In [1]: import numpy as np

In [2]: from numpy import linalg as LA

In [3]: np.set_printoptions(suppress=True, linewidth=120)

In [4]: A = np.loadtxt("m.csv", delimiter=",")

In [5]: print(A)
[[ -3.3  -7.2  13.   -8.9   2.6 -10.7   5.2]
 [-10.7  16.5  -4.6 -15.6   2.5  12.  -11. ]
 [ 12.8 -15.    0.4  -5.3 -10.2  -1.  -24.2]
 [  3.9   2.9  33.2  -3.   14.6   1.5 -13.3]
 [ 19.2  20.3  -1.5 -15.9 -13.4   5.2   4.4]
 [  6.2  -3.   -9.7  -9.9 -16.4 -10.9  20.9]
 [  8.4  17.9  -8.7  10.6  11.2  -1.5  -6. ]
 [-19.3 -16.5  -3.2  -9.7  27.   -9.5  -6.5]
 [  4.   -8.3  -2.1 -11.9  19.3 -14.   38. ]
 [ 14.2   9.2  -5.5  -3.5  -3.3 -11.1  16.1]
 [ 31.5   7.4 -17.  -26.1   2.9  -9.9  -9.6]
 [-23.5 -22.6  -2.6 -18.7 -13.5   6.  -11.7]
 [  5.8  13.9   9.4  -2.5 -12.5  14.5 -14.7]
 [-20.5  -5.    6.7 -16.2   9.8  -1.6  -7.6]
 [ -7.1   1.6   6.   13.1  10.3  -4.4 -28. ]
 [  0.   10.2  -7.9   2.4   0.6   4.8   0. ]
 [ 16.9 -19.7  -9.7  -9.1  -3.6   3.6  24.4]]

In [6]: cen = A - A.mean(axis=0)

In [7]: U, sig, VT = LA.svd(cen, full_matrices=False)

In [8]: print(LA.matrix_rank(cen))
7

In [9]: print(np.round(np.abs(VT[-1]), 1) + 0)
[0.2 0.3 0.1 0.  0.4 0.8 0.1]

In [10]: print(np.searchsorted(np.cumsum(sig ** 2) / (sig ** 2).sum(), 0.9) + 1)
5

In [11]: x0 = np.array([-3, 1, 1, -1, -1, 2, 2])

In [12]: y = A @ x0

In [13]: print(np.round(LA.lstsq(A, y)[0], 1))
[-3.  1.  1. -1. -1.  2.  2.]

In [14]: print(np.round(LA.pinv(A) @ A, 1) + 0)
[[1. 0. 0. 0. 0. 0. 0.]
 [0. 1. 0. 0. 0. 0. 0.]
 [0. 0. 1. 0. 0. 0. 0.]
 [0. 0. 0. 1. 0. 0. 0.]
 [0. 0. 0. 0. 1. 0. 0.]
 [0. 0. 0. 0. 0. 1. 0.]
 [0. 0. 0. 0. 0. 0. 1.]]

In [15]: rng = np.random.default_rng(617367)

In [16]: y = y + 0.3 * rng.normal(size=17)

In [17]: print(y.round(1))
[  11.4   58.4  -88.1  -11.     9.9   15.4  -52.6  -11.4   18.2  -22.  -119.9   65.7   20.2   51.3  -59.3    9.1  -12.2]

In [18]: b, *_ = LA.lstsq(A, y)

In [19]: print(b.round())
[-3.  1.  1. -1. -1.  2.  2.]

In [20]: print([round(float(LA.norm(LA.solve(A.T @ A + lam * np.eye(7), A.T @ y))), 2) for lam in (0, 1, 10, 100)])
[4.58, 4.57, 4.55, 4.33]

In [21]: A2 = A + rng.integers(-2, 3, (17, 6)) @ rng.integers(-2, 3, (6, 7))

In [22]: print(A2.round(1))
[[ -4.3 -11.2   9.   -3.9   2.6  -8.7   7.2]
 [ -9.7  20.5  -4.6 -14.6   5.5  11.  -13. ]
 [ 11.8 -17.   -1.6  -4.3 -11.2   2.  -26.2]
 [ -0.1   3.9  39.2  -3.   11.6  -7.5 -13.3]
 [ 20.2  22.3  -2.5 -10.9 -13.4   6.2  -2.6]
 [  8.2   0.   -6.7  -9.9 -17.4 -10.9  18.9]
 [  9.4  19.9 -10.7  13.6  15.2  -3.5  -5. ]
 [-27.3 -16.5   5.8 -19.7  22.  -15.5  -2.5]
 [  7.   -6.3  -6.1  -6.9  23.3 -12.   36. ]
 [ 20.2  11.2 -10.5   2.5   0.7  -8.1  12.1]
 [ 31.5  14.4 -17.  -32.1   7.9  -4.9 -12.6]
 [-18.5 -25.6  -0.6 -13.7 -20.5   7.  -16.7]
 [  4.8  15.9  15.4  -3.5 -15.5   9.5 -14.7]
 [-14.5  -6.   -0.3 -10.2  14.8   2.4  -4.6]
 [ -9.1  -1.4   3.   13.1  11.3  -4.4 -26. ]
 [  5.    6.2 -13.9   9.4   0.6   8.8  -2. ]
 [  7.9 -20.7  -2.7 -18.1  -6.6  -4.4  30.4]]

In [23]: print(np.abs(A2 - A).sum(axis=1))
[18. 12. 12. 23. 17. 11. 15. 42. 22. 30. 26. 28. 18. 32. 11. 28. 43.]

In [24]: print(np.round(A2 - A, 1))
[[ -1.  -4.  -4.   5.   0.   2.   2.]
 [  1.   4.   0.   1.   3.  -1.  -2.]
 [ -1.  -2.  -2.   1.  -1.   3.  -2.]
 [ -4.   1.   6.   0.  -3.  -9.   0.]
 [  1.   2.  -1.   5.   0.   1.  -7.]
 [  2.   3.   3.   0.  -1.   0.  -2.]
 [  1.   2.  -2.   3.   4.  -2.   1.]
 [ -8.   0.   9. -10.  -5.  -6.   4.]
 [  3.   2.  -4.   5.   4.   2.  -2.]
 [  6.   2.  -5.   6.   4.   3.  -4.]
 [  0.   7.   0.  -6.   5.   5.  -3.]
 [  5.  -3.   2.   5.  -7.   1.  -5.]
 [ -1.   2.   6.  -1.  -3.  -5.   0.]
 [  6.  -1.  -7.   6.   5.   4.   3.]
 [ -2.  -3.  -3.   0.   1.   0.   2.]
 [  5.  -4.  -6.   7.   0.   4.  -2.]
 [ -9.  -1.   7.  -9.  -3.  -8.   6.]]

In [25]: print(LA.matrix_rank(A2 - A, tol=1e-8))
6

In [26]: print(np.round(LA.svd(A2 - A, compute_uv=False), 1) + 0)
[36.  16.6 15.4 11.   6.7  2.5  0. ]
